% python3 -q
>>> import numpy as np
>>> import numpy.linalg as la
>>> np.set_printoptions(precision=1, suppress=True, linewidth=100, legacy="1.25")
>>> arr = np.loadtxt("test10.csv", delimiter=",")
>>> arr.round(1) + 0
array([[ 0.3, -0.1,  0.3,  0.1,  0.1,  0.2, -0.1, -0.1, -0.2,  0.1],
       [-0.1,  0.7,  0. , -0.1,  0. ,  0.3, -0.1,  0.1,  0.2, -0.2],
       [ 0.3,  0. ,  0.5,  0.2,  0.1,  0. , -0.3,  0.1, -0.1, -0.1],
       [ 0.1, -0.1,  0.2,  0.3,  0. ,  0. ,  0.2,  0.3, -0.2, -0.2],
       [ 0.1,  0. ,  0.1,  0. ,  0.2,  0. , -0.1,  0.2,  0.1,  0.3],
       [ 0.2,  0.3,  0. ,  0. ,  0. ,  0.7,  0.2, -0.1, -0.2,  0.2],
       [-0.1, -0.1, -0.3,  0.2, -0.1,  0.2,  0.5,  0.1, -0.2,  0. ],
       [-0.1,  0.1,  0.1,  0.3,  0.2, -0.1,  0.1,  0.7,  0. ,  0.1],
       [-0.2,  0.2, -0.1, -0.2,  0.1, -0.2, -0.2,  0. ,  0.3,  0.1],
       [ 0.1, -0.2, -0.1, -0.2,  0.3,  0.2,  0. ,  0.1,  0.1,  0.7]])
>>> round(la.norm(arr, 1), 1), round(float(la.norm(arr, np.inf)), 1)
(1.9, 1.9)
>>> round(float(la.norm(arr, "nuc")), 1)
5.0
>>> np.round(la.norm(arr) ** 2 / la.norm(arr, 2) ** 2, 1)
5.0
>>> np.round(arr[8] @ arr[6], 1)
-0.2
>>> round(la.norm(arr, 2), 1)
1.0
>>> la.norm(arr, axis=1)
array([0.6, 0.9, 0.7, 0.5, 0.5, 0.8, 0.7, 0.8, 0.6, 0.8])
>>> print(round(float(la.norm(arr[8], 1)), 1), round(la.norm(arr[8], np.inf), 1))
1.6 0.3
>>> W0 = np.load("layer9.npy")
>>> W0
array([[6., 5., 5., 0.],
       [5., 6., 5., 0.],
       [5., 5., 6., 0.],
       [0., 0., 0., 6.]])
>>> la.norm(W0, axis=1).argmax()
0
>>> print(round(float(la.norm(W0[2] - W0[0])), 1))
1.4
>>> W0[2] @ W0[0]
85.0
>>> np.round(la.norm(W0[2], 1), 1), round(float(la.norm(W0[2], np.inf)), 1)
(16.0, 6.0)
>>> round(la.norm(W0, 1), 1), np.round(la.norm(W0, np.inf), 1)
(16.0, 16.0)
>>> round(la.norm(W0, "nuc"), 1)
24.0
>>> left, sig, VT = la.svd(arr)
>>> sig.round(1) + 0
array([1., 1., 1., 1., 1., 0., 0., 0., 0., 0.])
>>> np.argmax(sig[:-1] / (sig[1:] + 1e-6)) + 1
5
>>> out = left[:, :5] @ np.diag(sig[:5]) @ VT[:5]
>>> np.round(la.norm(arr - out) / la.norm(arr), 1)
0.0
>>> la.matrix_rank(out)
5
>>> print(round(float(la.norm(arr - out, 2)), 1), np.round(sig[5], 1))
0.0 0.0
>>> r0 = np.array([5, 4])
>>> np.array([np.convolve(row, r0, "same") for row in W0])
array([[30., 49., 45., 20.],
       [25., 50., 49., 20.],
       [25., 45., 50., 24.],
       [ 0.,  0.,  0., 30.]])
